>>> import numpy as np
>>> np.set_printoptions(precision=2, suppress=True, linewidth=140, sign=" ")
>>> def rd(a):
...     return np.round(a, 2) + 0
... 
>>> m1 = np.load("test10.npy")
>>> m1
array([[-0.31, -2.68, -1.68, -0.87,  1.9 , -5.7 , -0.9 , -0.58, -0.39,  2.98,  7.82],
       [ 0.41, -1.59, -1.81,  0.51,  2.22, -2.05,  1.05, -1.34, -0.79,  1.  ,  4.82],
       [-0.08, -0.86, -1.37, -0.78,  2.13, -4.52, -1.21, -2.14, -2.12,  3.78,  6.85],
       [ 8.06,  4.22, -2.77, -0.92, -2.45, -1.58, -0.37,  2.63, -4.49, -0.53,  0.73],
       [-1.94, -1.37, -2.56, -0.87,  2.16, -2.63,  0.41, -0.1 ,  0.28,  2.1 ,  6.17],
       [-0.11, -3.2 , -0.16, -1.53,  3.07, -3.31,  0.6 ,  0.06, -0.56,  1.58,  6.72],
       [-1.28, -2.54, -3.75, -0.68,  3.75, -3.68, -1.55, -0.61,  0.05,  1.66,  6.73],
       [-1.11,  0.01, -1.76,  0.24,  3.28, -3.25,  1.4 ,  0.67,  0.79, -0.04,  6.46],
       [ 5.91,  2.72, -0.87, -0.78, -0.7 , -3.27,  0.3 , -1.78, -3.74,  0.58,  1.8 ],
       [ 7.97,  2.33, -3.5 , -2.96,  0.68, -1.65,  0.21, -0.98, -4.2 , -1.02,  2.42],
       [-1.2 , -2.42, -0.98, -0.48,  2.51, -1.97, -0.07, -0.07, -1.51,  0.47,  8.51],
       [ 6.63,  3.23, -1.48, -0.3 , -2.85, -2.28,  0.33, -1.14, -6.12,  0.44,  2.03],
       [-1.38, -1.91, -1.56,  0.34,  3.49, -3.72,  0.92, -1.33, -0.33,  1.86,  6.75],
       [ 0.07, -3.37, -3.72,  0.8 ,  3.66, -3.04, -1.22, -0.49,  0.27,  1.96,  6.8 ],
       [ 1.21, -2.01, -1.14, -0.14,  2.54, -2.08, -0.89,  0.82, -0.87,  3.35,  6.5 ],
       [-0.57, -3.17, -1.84,  0.41,  2.22, -4.05,  0.55, -0.67, -0.56,  0.98,  8.69],
       [-1.5 , -2.42, -1.23, -0.26,  3.82, -4.88, -0.66, -0.7 , -0.05,  1.89,  6.8 ],
       [ 7.26,  4.77, -0.39, -1.4 , -0.12, -1.69,  0.71,  1.58, -4.16, -0.7 ,  1.01],
       [-1.19, -1.64, -1.7 , -0.06,  4.38, -4.1 ,  1.89,  1.52, -0.89,  2.49,  6.84],
       [-2.44, -1.65, -1.28, -0.79,  3.5 , -3.69, -0.65,  0.05, -0.33,  2.94,  6.72],
       [ 0.25, -2.6 , -2.71,  0.18,  2.47, -3.02, -0.83,  0.36,  1.58,  1.18,  6.73],
       [-0.93, -0.35, -2.07, -0.29,  2.34, -2.95,  2.34, -0.56, -0.2 ,  1.26,  6.56],
       [ 6.64,  4.14, -2.99, -1.6 , -2.36, -2.1 ,  1.85, -1.16, -6.43,  1.01, -1.31],
       [-1.21, -2.03, -1.22, -0.24,  1.95, -2.88, -1.41, -1.22, -0.12,  2.77,  5.27],
       [-0.09, -1.47, -2.09, -2.6 ,  4.7 , -4.06,  1.56, -1.01, -0.99,  1.43,  8.08],
       [-1.01, -1.59, -2.35, -3.27,  3.14, -3.31, -0.43, -0.81, -0.7 ,  1.13,  6.92],
       [ 6.82,  4.6 , -2.24, -2.71, -0.84, -1.77,  3.01,  0.02, -3.49, -1.  ,  1.32],
       [-0.72, -2.06, -0.97,  1.31,  1.14, -3.5 ,  0.82,  0.07, -1.79,  0.15,  6.74],
       [ 8.08,  4.45, -1.89, -1.31, -1.25, -1.82,  1.73, -0.8 , -4.41, -0.31,  2.88],
       [ 8.44,  4.15, -1.72, -2.12, -0.67, -1.27,  0.37, -2.36, -5.28,  0.1 ,  0.39],
       [ 6.72,  2.86, -2.03, -0.95, -0.88, -2.53,  1.62, -0.76, -4.83, -0.99,  2.72],
       [ 6.07,  5.09, -1.57, -0.32, -1.39, -1.82,  0.93,  0.49, -3.12, -2.15,  2.31]])
>>> idx = m1[:, 1] > np.median(m1[:, 1])
>>> u = m1[idx].mean(axis=0) - m1[~idx].mean(axis=0)
>>> rd((((m1 - m1.mean(axis=0)) @ u > 0) == idx).mean())
np.float64(0.84)
>>> ((m1 - m1.mean(axis=0)) @ u > 0).astype(int)
array([ 0,  0,  0,  1,  0,  0,  0,  0,  1,  1,  0,  1,  0,  0,  0,  0,  0,  1,  0,  0,  0,  0,  1,  0,  0,  0,  1,  0,  1,  1,  1,  1])
>>> proj = m1 @ np.linalg.solve(m1.T @ m1, m1.T)
>>> rd(np.trace(proj))
np.float64(11.0)
>>> rd(proj @ m1[:, 9])
array([ 2.98,  1.  ,  3.78, -0.53,  2.1 ,  1.58,  1.66, -0.04,  0.58, -1.02,  0.47,  0.44,  1.86,  1.96,  3.35,  0.98,  1.89, -0.7 ,  2.49,
        2.94,  1.18,  1.26,  1.01,  2.77,  1.43,  1.13, -1.  ,  0.15, -0.31,  0.1 , -0.99, -2.15])
>>> rd(np.linalg.eigvalsh(proj))
array([ 0.,  0.,  0.,  0.,  0.,  0.,  0.,  0.,  0.,  0.,  0.,  0.,  0.,  0.,  0.,  0.,  0.,  0.,  0.,  0.,  0.,  1.,  1.,  1.,  1.,  1.,
        1.,  1.,  1.,  1.,  1.,  1.])
>>> np.allclose(proj @ proj, proj)
True
>>> basis = m1[[6, 9]].astype(float)
>>> for _ in range(5):
...     idx = np.linalg.norm(m1[:, None] - basis, axis=-1).argmin(axis=1)
...     basis = np.array([m1[idx == j].mean(axis=0) for j in range(2)])
... 
>>> idx
array([ 0,  0,  0,  1,  0,  0,  0,  0,  1,  1,  0,  1,  0,  0,  0,  0,  0,  1,  0,  0,  0,  0,  1,  0,  0,  0,  1,  0,  1,  1,  1,  1])
>>> rd(basis)
array([[-0.72, -1.95, -1.81, -0.43,  2.87, -3.45,  0.08, -0.38, -0.44,  1.76,  6.83],
       [ 7.15,  3.87, -1.95, -1.4 , -1.17, -1.98,  0.97, -0.39, -4.57, -0.42,  1.48]])
>>> M2 = m1 / np.sqrt((m1 ** 2).mean(axis=1, keepdims=True))
>>> rd(np.linalg.norm(M2, axis=1))
array([ 3.32,  3.32,  3.32,  3.32,  3.32,  3.32,  3.32,  3.32,  3.32,  3.32,  3.32,  3.32,  3.32,  3.32,  3.32,  3.32,  3.32,  3.32,  3.32,
        3.32,  3.32,  3.32,  3.32,  3.32,  3.32,  3.32,  3.32,  3.32,  3.32,  3.32,  3.32,  3.32])
>>> rd(M2[9])
array([ 2.43,  0.71, -1.07, -0.9 ,  0.21, -0.5 ,  0.06, -0.3 , -1.28, -0.31,  0.74])
>>> M2 = np.c_[m1[:, :5] @ np.array([[-3, 3, -2, 2, -3],
...     [-2, 2, 0, -3, 1],
...     [2, -2, -2, -3, 1],
...     [-3, 0, 3, 1, 3],
...     [1, -3, -1, 1, 2]]), np.array([1, -6, 4, 0, 7, 1, -7, 6, -6, -4, -2, 8, -6, -9, -3, 7, 3, 4, 5, 5, 1, -7, 6, -7, 4, 7, -7, 6, -3, -9, -1, 5])]
>>> rd(M2)
array([[  7.44,  -8.63,  -0.53,  13.49,  -2.24,   1.  ],
       [ -0.98,  -4.99,   2.11,  13.75,   1.34,  -6.  ],
       [  3.69,  -5.61,  -1.57,   7.88,  -0.07,   4.  ],
       [-37.85,  45.51, -10.89,   8.4 , -30.39,   0.  ],
       [  8.21,  -9.92,   4.23,   9.2 ,   3.6 ,   7.  ],
       [ 14.07, -15.62,  -7.12,  11.4 ,  -1.48,   1.  ],
       [  7.21, -12.67,   4.27,  19.38,   3.01,  -7.  ],
       [  2.35,  -9.63,   3.18,   6.55,   8.86,   6.  ],
       [-23.27,  27.01, -11.72,   4.79, -19.62,  -6.  ],
       [-26.01,  33.53, -18.5 ,  17.17, -32.6 ,  -4.  ],
       [ 10.43, -14.01,   0.41,   9.83,   3.78,  -2.  ],
       [-31.26,  37.86,  -8.35,   4.86, -24.74,   8.  ],
       [  7.31, -15.31,   3.41,  11.48,   8.67,  -6.  ],
       [  0.35, -10.07,   6.04,  25.87,   2.42,  -9.  ],
       [  1.07,  -5.73,  -3.1 ,  14.27,  -2.12,  -3.  ],
       [  5.36, -11.03,   3.83,  16.52,   2.37,   7.  ],
       [ 11.48, -18.34,   0.86,  11.51,   7.71,   3.  ],
       [-28.02,  32.46, -17.82,  -0.14, -21.84,   4.  ],
       [  8.01, -16.59,   1.22,  11.96,   8.81,   5.  ],
       [ 13.93, -18.56,   1.57,   6.62,   9.02,   5.  ],
       [  0.96,  -6.44,   2.99,  19.08,  -0.58,   1.  ],
       [  2.56,  -6.37,   2.79,   7.45,   4.18,  -7.  ],
       [-31.74,  41.26,  -9.74,   5.87, -28.29,   6.  ],
       [  7.92, -11.1 ,   2.19,   9.04,   3.56,  -7.  ],
       [ 11.53, -13.13,  -8.14,  12.6 ,  -1.69,   4.  ],
       [ 14.46, -10.93,  -6.23,   9.67,  -4.44,   7.  ],
       [-26.85,  36.66, -16.45,   3.01, -27.91,  -7.  ],
       [  1.55,  -7.76,   6.17,  10.1 ,   5.34,   6.  ],
       [-34.24,  40.67, -15.06,   5.92, -28.11,  -3.  ],
       [-31.37,  39.07, -19.13,   6.8 , -30.59,  -9.  ],
       [-27.97,  32.58, -11.35,   9.12, -23.94,  -1.  ],
       [-31.96,  35.7 ,  -8.57,  -0.13, -18.43,   5.  ]])
>>> np.linalg.matrix_rank(M2)
np.int64(6)
>>> rd(np.linalg.norm(np.linalg.qr(m1)[0].T @ M2, axis=0) ** 2 / ((M2 ** 2).sum(axis=0) + 1e-12))
array([ 1. ,  1. ,  1. ,  1. ,  1. ,  0.5])
